In [1]: import numpy as np

In [2]: np.set_printoptions(precision=2, suppress=True, linewidth=120)

In [3]: B = np.array([[1, 1], [1, -1]])

In [4]: rng = np.random.default_rng(151101)

In [5]: arr = np.kron(B, np.kron(B, B))[rng.permutation(8)][:6]

In [6]: arr
Out[6]: 
array([[ 1,  1,  1,  1, -1, -1, -1, -1],
       [ 1,  1, -1, -1, -1, -1,  1,  1],
       [ 1, -1, -1,  1,  1, -1, -1,  1],
       [ 1, -1,  1, -1, -1,  1, -1,  1],
       [ 1,  1,  1,  1,  1,  1,  1,  1],
       [ 1, -1,  1, -1,  1, -1,  1, -1]])

In [7]: W1 = np.array([[-8, -2, 2, -9, -1],
   ...:     [3, 3, -6, -3, 3],
   ...:     [-6, -6, -7, 3, 8],
   ...:     [2, -4, 1, -2, -1],
   ...:     [2, -3, -8, -1, -2],
   ...:     [-7, 3, -6, -7, -4],
   ...:     [2, 8, -8, 7, -8],
   ...:     [3, 9, 4, -1, 6]])

In [8]: beta = np.array([1, -2, 1, 2, 1])

In [9]: H = np.maximum(arr @ W1 + beta, 0)

In [10]: np.linalg.matrix_rank(H)
Out[10]: np.int64(5)

In [11]: print(H)
[[ 0  0  9  0 18]
 [10 26 13  3  0]
 [ 8  0 27  0  4]
 [ 0  0 15  0 18]
 [ 0  6  0  0  2]
 [ 0  0  0 15  0]]

In [12]: C = np.array([[-2, 2], [1, 0], [-1, 0], [-1, -2], [-1, -2]])

In [13]: W1 @ C
Out[13]: 
array([[ 22,   4],
       [  3,   6],
       [  2, -34],
       [ -6,  10],
       [  4,  10],
       [ 34,   8],
       [ 13,   6],
       [ -6,  -4]])

In [14]: (H @ C).round(6).argmax(axis=1)
Out[14]: array([0, 1, 1, 0, 0, 0])

In [15]: np.count_nonzero(arr)
Out[15]: np.int64(48)

In [16]: arr.mean(axis=0)
Out[16]: array([ 1.  ,  0.  ,  0.33,  0.  ,  0.  , -0.33,  0.  ,  0.33])

In [17]: cov = arr.T @ arr

In [18]: np.linalg.svd(arr, compute_uv=False) ** 2
Out[18]: array([8., 8., 8., 8., 8., 8.])

In [19]: (arr @ arr.T).shape
Out[19]: (6, 6)

In [20]: B = arr / np.linalg.norm(arr, axis=1, keepdims=True)

In [21]: cov = B @ B.T

In [22]: cov[3].round(2) + 0
Out[22]: array([0., 0., 0., 1., 0., 0.])

In [23]: (np.abs(cov) > 0.9).astype(int)
Out[23]: 
array([[1, 0, 0, 0, 0, 0],
       [0, 1, 0, 0, 0, 0],
       [0, 0, 1, 0, 0, 0],
       [0, 0, 0, 1, 0, 0],
       [0, 0, 0, 0, 1, 0],
       [0, 0, 0, 0, 0, 1]])

In [24]: cov.round(2) + 0
Out[24]: 
array([[1., 0., 0., 0., 0., 0.],
       [0., 1., 0., 0., 0., 0.],
       [0., 0., 1., 0., 0., 0.],
       [0., 0., 0., 1., 0., 0.],
       [0., 0., 0., 0., 1., 0.],
       [0., 0., 0., 0., 0., 1.]])

In [25]: np.argwhere(np.triu(np.abs(cov) > 0.95, 1))
Out[25]: array([], shape=(0, 2), dtype=int64)

In [26]: print((cov - 2 * np.eye(6)).round(6).argmax(axis=1))
[1 0 0 0 0 0]

In [27]: np.degrees(np.arccos(np.clip(cov[3, 2], -1, 1)))
Out[27]: np.float64(90.0)

In [28]: np.linalg.norm(B, axis=1)
Out[28]: array([1., 1., 1., 1., 1., 1.])
